$ python3 -q
>>> import numpy as np
>>> np.set_printoptions(suppress=True, linewidth=120)
>>> F = np.loadtxt("mat.csv", delimiter=",")
>>> print(F.round(2))
[[-0.05  0.78  0.31 -0.51 -0.16]
 [ 0.32 -0.4  -0.07 -0.79  0.33]
 [-0.73 -0.37  0.07 -0.31 -0.47]
 [-0.32  0.3  -0.87 -0.11  0.21]
 [-0.5   0.03  0.38  0.07  0.77]]
>>> print(np.round(np.linalg.norm(F), 2))
2.24
>>> print(np.count_nonzero(F))
25
>>> print(np.round(np.linalg.svd(F, compute_uv=False), 2))
[1. 1. 1. 1. 1.]
>>> print(round(np.abs(F).max(), 2))
0.87
>>> X = np.loadtxt("test9.csv", delimiter=",")
>>> print(X)
[[ 1.  1.  1.  1. -1. -1. -1. -1.]
 [ 1. -1.  1. -1.  1. -1.  1. -1.]
 [ 1. -1.  1. -1. -1.  1. -1.  1.]
 [ 1.  1.  1.  1.  1.  1.  1.  1.]
 [ 1. -1. -1.  1.  1. -1. -1.  1.]
 [ 1. -1. -1.  1. -1.  1.  1. -1.]
 [ 1.  1. -1. -1. -1. -1.  1.  1.]]
>>> left, s, VT = np.linalg.svd(X, full_matrices=False)
>>> print(left.shape, s.shape, VT.shape)
(7, 7) (7,) (7, 8)
>>> print(np.allclose(left * s @ VT, X))
True
>>> print(np.round(VT @ VT.T, 2) + 0)
[[1. 0. 0. 0. 0. 0. 0.]
 [0. 1. 0. 0. 0. 0. 0.]
 [0. 0. 1. 0. 0. 0. 0.]
 [0. 0. 0. 1. 0. 0. 0.]
 [0. 0. 0. 0. 1. 0. 0.]
 [0. 0. 0. 0. 0. 1. 0.]
 [0. 0. 0. 0. 0. 0. 1.]]
>>> print(np.round(np.sqrt((s ** 2).sum()), 2), round(float(np.linalg.norm(X)), 2))
7.48 7.48
>>> print(np.round(s / s[0], 2))
[1. 1. 1. 1. 1. 1. 1.]
>>> print((s > 1e-8).sum())
7
>>> x = np.array([0, 2, 1, 2, 1, 2, 1, 0])
>>> h = np.maximum(X @ x, 0)
>>> print(h)
[1. 0. 0. 9. 0. 1. 0.]
>>> print(np.round(np.linalg.det(2 * F), 2), round(np.linalg.det(F), 2))
32.0 1.0
>>> print(round(np.einsum("ij,ji->", F, F), 2))
1.13
>>> rng = np.random.default_rng(53035)
>>> z = rng.permutation(5)
>>> print(z)
[2 3 4 1 0]
>>> other = F[z][:, z]
>>> print(np.allclose(other, F))
False
>>> print(other.round(2))
[[ 0.07 -0.31 -0.47 -0.37 -0.73]
 [-0.87 -0.11  0.21  0.3  -0.32]
 [ 0.38  0.07  0.77  0.03 -0.5 ]
 [-0.07 -0.79  0.33 -0.4   0.32]
 [ 0.31 -0.51 -0.16  0.78 -0.05]]
>>> print(round(float(np.trace(other)), 2))
0.29
>>> u, v = X[1], X[5]
>>> print(u @ v)
0.0
>>> p = (u @ v) / (u @ u) * u
>>> print(round(np.linalg.norm(u + v) ** 2 + np.linalg.norm(u - v) ** 2, 2))
32.0
>>> print(v - p)
[ 1. -1. -1.  1. -1.  1.  1. -1.]
>>> A = np.loadtxt("arr.csv", delimiter=",")
>>> print(A)
[[ -2.38  -8.68  17.69   2.48]
 [ -8.63 -10.91 -14.37  -0.16]
 [ 16.21  -4.99   1.62 -10.48]
 [-10.82  16.28  -0.32   4.22]
 [  2.59 -15.32   9.27   8.52]
 [ -3.29  -5.9  -18.72   2.02]
 [  5.45   0.26 -15.91 -10.82]
 [ 10.3    0.39 -16.11   5.84]
 [ -4.76 -11.34 -13.64  -7.92]
 [  5.22   0.61   5.21 -18.58]
 [-13.03  -3.18  11.23  -9.7 ]
 [-15.98  -2.87   1.7   11.56]
 [ -9.16   7.92   2.95 -15.64]
 [ 16.42 -10.15  -0.79  -5.16]
 [ -4.62  -6.75  17.24  -5.98]
 [ -5.    13.35 -13.68   3.12]
 [ 14.05 -11.93   6.56   4.15]
 [ -6.25  -3.24 -10.68 -15.37]
 [ -6.73   9.18 -11.2  -12.04]
 [ -2.14  -6.98  -2.98  18.38]
 [ -4.35  18.07   6.77   2.97]
 [  5.09 -14.91   7.23  -9.98]
 [-17.78   6.19   6.05  -2.97]
 [ -4.93  -9.01  16.23  -5.58]
 [-19.14  -3.45  -3.09  -3.52]
 [-16.63  -8.68   6.24  -3.05]
 [ 15.48 -11.18  -4.96   3.3 ]
 [ 12.51  14.12  -6.04   2.77]
 [ -4.3    5.78 -14.47  11.78]
 [ -1.2    8.88 -17.87  -0.65]
 [ -1.24 -14.01   1.58  14.13]
 [ 17.81  -1.68   5.05  -7.39]
 [  0.7   16.9    8.88  -5.9 ]]
>>> proj = A @ np.linalg.solve(A.T @ A, A.T)
>>> print(np.round(np.diag(proj), 2))
[0.1  0.15 0.12 0.11 0.11 0.13 0.13 0.1  0.16 0.14 0.11 0.13 0.13 0.11 0.1  0.1  0.1  0.16 0.12 0.14 0.14 0.12 0.11
 0.1  0.13 0.12 0.11 0.13 0.11 0.1  0.13 0.12 0.14]
>>> print(np.allclose(proj @ proj, proj))
True
>>> basis = A[[25, 4]].astype(float)
>>> for _ in range(7):
...     z = np.linalg.norm(A[:, None] - basis, axis=-1).argmin(axis=1)
...     basis = np.array([A[z == j].mean(axis=0) for j in range(2)])
... 
>>> print(z)
[1 0 1 0 1 0 0 0 0 1 0 0 0 1 1 0 1 0 0 1 0 1 0 1 0 0 1 0 0 0 1 1 0]
>>> print(np.bincount(z))
[20 13]
>>> print(np.round(basis[1] - basis[0], 2))
[ 11.87 -12.23  11.69   1.24]
>>> print(np.abs(basis[1] - basis[0]).argmax())
1
>>> x = np.array([0, 3, -3, -3])
>>> target = A @ x
>>> print(np.round(np.linalg.pinv(A) @ A, 2) + 0)
[[1. 0. 0. 0.]
 [0. 1. 0. 0.]
 [0. 0. 1. 0.]
 [0. 0. 0. 1.]]
>>> print(np.round(np.linalg.lstsq(A, target)[0], 2) + 0)
[ 0.  3. -3. -3.]
>>> target = target + 0.1 * rng.normal(size=33)
>>> print(target.round(2))
[-86.54  10.93  11.54  37.28 -99.32  32.53  80.94  31.91  30.55  41.88 -14.23 -48.4   61.84 -12.41 -54.    71.78 -68.15
  68.48  97.26 -67.26  25.07 -36.53   9.32 -59.05   9.36 -35.64 -28.67  52.    25.38  82.1  -89.25   1.99  41.91]
>>> coef, *_ = np.linalg.lstsq(A, target)
>>> print([round(float(np.linalg.norm(np.linalg.solve(A.T @ A + lam * np.eye(4), A.T @ target))), 2) for lam in (0, 1, 10, 100)])
[5.2, 5.2, 5.18, 5.05]
>>> print(np.round(A.T @ (target - A @ coef), 2) + 0)
[0. 0. 0. 0.]
>>> print(coef.round())
[-0.  3. -3. -3.]
>>> C2 = X.T @ X
>>> print(np.linalg.matrix_rank(C2))
7
>>> print(np.diag(C2))
[7. 7. 7. 7. 7. 7. 7. 7.]
>>> print(C2)
[[ 7. -1.  1.  1. -1. -1.  1.  1.]
 [-1.  7.  1.  1. -1. -1.  1.  1.]
 [ 1.  1.  7. -1.  1.  1. -1. -1.]
 [ 1.  1. -1.  7.  1.  1. -1. -1.]
 [-1. -1.  1.  1.  7. -1.  1.  1.]
 [-1. -1.  1.  1. -1.  7.  1.  1.]
 [ 1.  1. -1. -1.  1.  1.  7. -1.]
 [ 1.  1. -1. -1.  1.  1. -1.  7.]]
>>> print(np.round(np.linalg.svd(X, compute_uv=False) ** 2, 2))
[8. 8. 8. 8. 8. 8. 8.]
>>> print(np.round(np.linalg.eigvalsh(C2)[::-1], 2) + 0)
[8. 8. 8. 8. 8. 8. 8. 0.]
